% ipython --no-banner

In [1]: import numpy as np

In [2]: np.set_printoptions(precision=2, suppress=True, linewidth=200)

In [3]: rnd = lambda a: np.round(a, 2) + 0

In [4]: M = np.load("m.npy")

In [5]: M
Out[5]: 
array([[-3.27, -1.06,  1.18, -3.09, -1.36],
       [-1.06,  2.43, -0.35,  5.04,  3.12],
       [ 0.23, -2.41, -2.41,  1.18,  2.51],
       [-0.18, -0.72,  5.26,  4.29,  0.45],
       [ 4.17, -1.73, -1.59, -5.04,  3.02]])

In [6]: Q = M.astype(float).copy()

In [7]: for j in range(5):
   ...:     Q[:, j] -= Q[:, :j] @ (Q[:, :j].T @ Q[:, j])
   ...:     Q[:, j] /= np.linalg.norm(Q[:, j])
   ...: 

In [8]: rnd(Q.T @ M)
Out[8]: 
array([[ 5.41, -1.25, -2.15, -3.1 ,  2.63],
       [ 0.  ,  3.85,  0.  ,  3.76,  0.18],
       [ 0.  ,  0.  ,  5.74,  2.73, -0.96],
       [ 0.  ,  0.  ,  0.  ,  7.  ,  2.81],
       [ 0.  ,  0.  ,  0.  ,  0.  ,  3.38]])

In [9]: A2 = np.array([[5, 4], [5, -3]])

In [10]: W2 = np.kron(A2, M)

In [11]: W2.shape
Out[11]: (10, 10)

In [12]: rnd(np.linalg.norm(W2, 2)), rnd(np.linalg.norm(A2, 2) * np.linalg.norm(M, 2))
Out[12]: (np.float64(71.41), np.float64(71.41))

In [13]: rnd(np.linalg.norm(M, 2))
Out[13]: np.float64(10.0)

In [14]: np.linalg.norm(M, axis=1).argmax()
Out[14]: np.int64(4)

In [15]: rnd(np.linalg.norm(M[2] - M[0]))
Out[15]: np.float64(7.76)

In [16]: rnd(np.linalg.norm(M) ** 2 / np.linalg.norm(M, 2) ** 2)
Out[16]: np.float64(1.9)

In [17]: rnd(np.linalg.norm(M[2], 1)), rnd(np.linalg.norm(M[2], np.inf))
Out[17]: (np.float64(8.74), np.float64(2.51))

In [18]: P = np.triu(np.array([[0, 0, 1, 3, 1],
    ...:     [1, 2, 2, 0, 2],
    ...:     [2, 0, 3, 2, 2],
    ...:     [3, 1, 1, 1, 3],
    ...:     [3, 3, 3, 2, 2]]), 1) + np.eye(5)

In [19]: A2 = P @ M @ np.linalg.inv(P)

In [20]: np.linalg.matrix_rank(A2)
Out[20]: np.int64(5)

In [21]: rnd(np.poly(A2))
Out[21]: array([    1.  ,    -4.06,    -4.77,   202.2 ,    85.96, -2823.27])

In [22]: rnd(np.linalg.det(A2))
Out[22]: np.float64(2823.27)

In [23]: J = 0.7 ** np.abs(np.subtract.outer(np.arange(6), np.arange(6)))

In [24]: rnd(J)
Out[24]: 
array([[1.  , 0.7 , 0.49, 0.34, 0.24, 0.17],
       [0.7 , 1.  , 0.7 , 0.49, 0.34, 0.24],
       [0.49, 0.7 , 1.  , 0.7 , 0.49, 0.34],
       [0.34, 0.49, 0.7 , 1.  , 0.7 , 0.49],
       [0.24, 0.34, 0.49, 0.7 , 1.  , 0.7 ],
       [0.17, 0.24, 0.34, 0.49, 0.7 , 1.  ]])

In [25]: L = np.linalg.cholesky(J)

In [26]: rnd(np.prod(np.diag(L)) ** 2), rnd(np.linalg.det(J))
Out[26]: (np.float64(0.03), np.float64(0.03))

In [27]: ev, vecs = np.linalg.eigh(J)

In [28]: x0 = np.array([0, 0, 1, 2, 2, -1])

In [29]: rnd(vecs * np.abs(ev) @ vecs.T)
Out[29]: 
array([[1.  , 0.7 , 0.49, 0.34, 0.24, 0.17],
       [0.7 , 1.  , 0.7 , 0.49, 0.34, 0.24],
       [0.49, 0.7 , 1.  , 0.7 , 0.49, 0.34],
       [0.34, 0.49, 0.7 , 1.  , 0.7 , 0.49],
       [0.24, 0.34, 0.49, 0.7 , 1.  , 0.7 ],
       [0.17, 0.24, 0.34, 0.49, 0.7 , 1.  ]])

In [30]: (np.sign(vecs[:, -1].round(6)) == np.sign(vecs[0, -1].round(6))).astype(int)
Out[30]: array([1, 1, 1, 1, 1, 1])

In [31]: rnd(np.linalg.eigvalsh(J[1:, 1:]))
Out[31]: array([0.19, 0.26, 0.43, 1.01, 3.1 ])

In [32]: A2 = np.array([[0, 2, 5], [9, 1, 0], [8, 2, 5], [4, 1, 2], [0, 4, 2], [0, 3, 9]])

In [33]: np.vstack([J, A2.T]).shape
Out[33]: (9, 6)

In [34]: x0 = np.array([2, 2, 2, 1, 3])

In [35]: rhs = M @ x0

In [36]: rnd(rhs)
Out[36]: array([-13.47,  16.44,  -0.47,  14.36,   5.72])

In [37]: rnd(np.linalg.solve(M, rhs))
Out[37]: array([2., 2., 2., 1., 3.])

In [38]: rnd(np.linalg.solve(M, M[:, 0]))
Out[38]: array([1., 0., 0., 0., 0.])

In [39]: rnd(np.linalg.solve(M, rhs + M[:, 3]))
Out[39]: array([2., 2., 2., 2., 3.])

In [40]: blk = np.stack([J, -1 * J, J[::-1]])

In [41]: rnd(np.linalg.norm(blk, axis=(1, 2)))
Out[41]: array([3.72, 3.72, 3.72])

In [42]: rnd(np.einsum("bij,cij->bc", blk, blk))
Out[42]: 
array([[ 13.81, -13.81,  10.28],
       [-13.81,  13.81, -10.28],
       [ 10.28, -10.28,  13.81]])

In [43]: (blk @ J.T).shape
Out[43]: (3, 6, 6)

In [44]: blk.shape
Out[44]: (3, 6, 6)

In [45]: rnd(np.linalg.det(blk))
Out[45]: array([ 0.03,  0.03, -0.03])

In [46]: np.linalg.matrix_rank(blk.reshape(3, -1))
Out[46]: np.int64(2)

In [47]: np.linalg.matrix_rank(blk)
Out[47]: array([6, 6, 6])

In [48]: mat = np.load("block13.npy")

In [49]: mat
Out[49]: 
array([[7, 0, 3, 5],
       [1, 4, 0, 8],
       [3, 2, 3, 2],
       [8, 7, 5, 6]])

In [50]: Q, Rm = np.linalg.qr(mat)

In [51]: rnd(Rm)
Out[51]: 
array([[-11.09,  -5.95,  -6.31,  -8.75],
       [  0.  ,  -5.8 ,  -0.59,  -4.48],
       [  0.  ,   0.  ,  -1.68,   4.09],
       [  0.  ,   0.  ,   0.  ,  -3.96]])

In [52]: rnd(Q.T @ Q)
Out[52]: 
array([[1., 0., 0., 0.],
       [0., 1., 0., 0.],
       [0., 0., 1., 0.],
       [0., 0., 0., 1.]])

In [53]: rnd(np.abs(np.diag(Rm)))
Out[53]: array([11.09,  5.8 ,  1.68,  3.96])

In [54]: F = np.diag(np.array([-3, -1, -3, -1, 2, 2]))

In [55]: F
Out[55]: 
array([[-3,  0,  0,  0,  0,  0],
       [ 0, -1,  0,  0,  0,  0],
       [ 0,  0, -3,  0,  0,  0],
       [ 0,  0,  0, -1,  0,  0],
       [ 0,  0,  0,  0,  2,  0],
       [ 0,  0,  0,  0,  0,  2]])

In [56]: np.all(np.linalg.eigvalsh(F) > 0)
Out[56]: np.False_

In [57]: [round(float(np.linalg.det(F[:i, :i])), 2) + 0 for i in range(1, 7)]
Out[57]: [-3.0, 3.0, -9.0, 9.0, 18.0, 36.0]

In [58]: (F + F.T) / 2
Out[58]: 
array([[-3.,  0.,  0.,  0.,  0.,  0.],
       [ 0., -1.,  0.,  0.,  0.,  0.],
       [ 0.,  0., -3.,  0.,  0.,  0.],
       [ 0.,  0.,  0., -1.,  0.,  0.],
       [ 0.,  0.,  0.,  0.,  2.,  0.],
       [ 0.,  0.,  0.,  0.,  0.,  2.]])

In [59]: np.linalg.matrix_power(F, 4)
Out[59]: 
array([[81,  0,  0,  0,  0,  0],
       [ 0,  1,  0,  0,  0,  0],
       [ 0,  0, 81,  0,  0,  0],
       [ 0,  0,  0,  1,  0,  0],
       [ 0,  0,  0,  0, 16,  0],
       [ 0,  0,  0,  0,  0, 16]])

In [60]: rnd(np.linalg.det(F))
Out[60]: np.float64(36.0)

In [61]: np.allclose(F, F.T)
Out[61]: True

In [62]: rnd(np.abs(np.linalg.eigvals(F)).max())
Out[62]: np.float64(3.0)

In [63]: np.trace(F)
Out[63]: np.int64(-4)

In [64]: Q, Rm = np.linalg.qr(F)

In [65]: abs(Rm[0, 0]), rnd(np.linalg.norm(F[:, 0]))
Out[65]: (np.float64(3.0), np.float64(3.0))

In [66]: Q
Out[66]: 
array([[ 1.,  0.,  0.,  0.,  0.,  0.],
       [-0.,  1.,  0.,  0.,  0.,  0.],
       [-0., -0.,  1.,  0.,  0.,  0.],
       [-0., -0., -0.,  1.,  0.,  0.],
       [-0., -0., -0., -0.,  1.,  0.],
       [-0., -0., -0., -0., -0.,  1.]])

In [67]: np.allclose(Rm.T @ Rm, F.T @ F)
Out[67]: True

In [68]: W0 = np.load("case15.npy")

In [69]: rnd(W0)
Out[69]: 
array([[0.33, 0.33, 0.33, 0.  ],
       [0.  , 0.5 , 0.5 , 0.  ],
       [0.  , 0.  , 1.  , 0.  ],
       [0.  , 0.  , 0.  , 1.  ]])

In [70]: A2 = np.array([[1, -3, -1], [-2, 3, -1], [1, 3, 0], [0, -1, 0]])

In [71]: rnd(np.einsum("ij->j", W0))
Out[71]: array([0.33, 0.83, 1.83, 1.  ])

In [72]: np.linalg.matrix_rank(W0 @ A2)
Out[72]: np.int64(3)

In [73]: rnd(np.einsum("ik,kj->ij", W0, A2))
Out[73]: 
array([[ 0.  ,  1.  , -0.67],
       [-0.5 ,  3.  , -0.5 ],
       [ 1.  ,  3.  ,  0.  ],
       [ 0.  , -1.  ,  0.  ]])

In [74]: np.vstack([W0, A2.T]).shape
Out[74]: (7, 4)
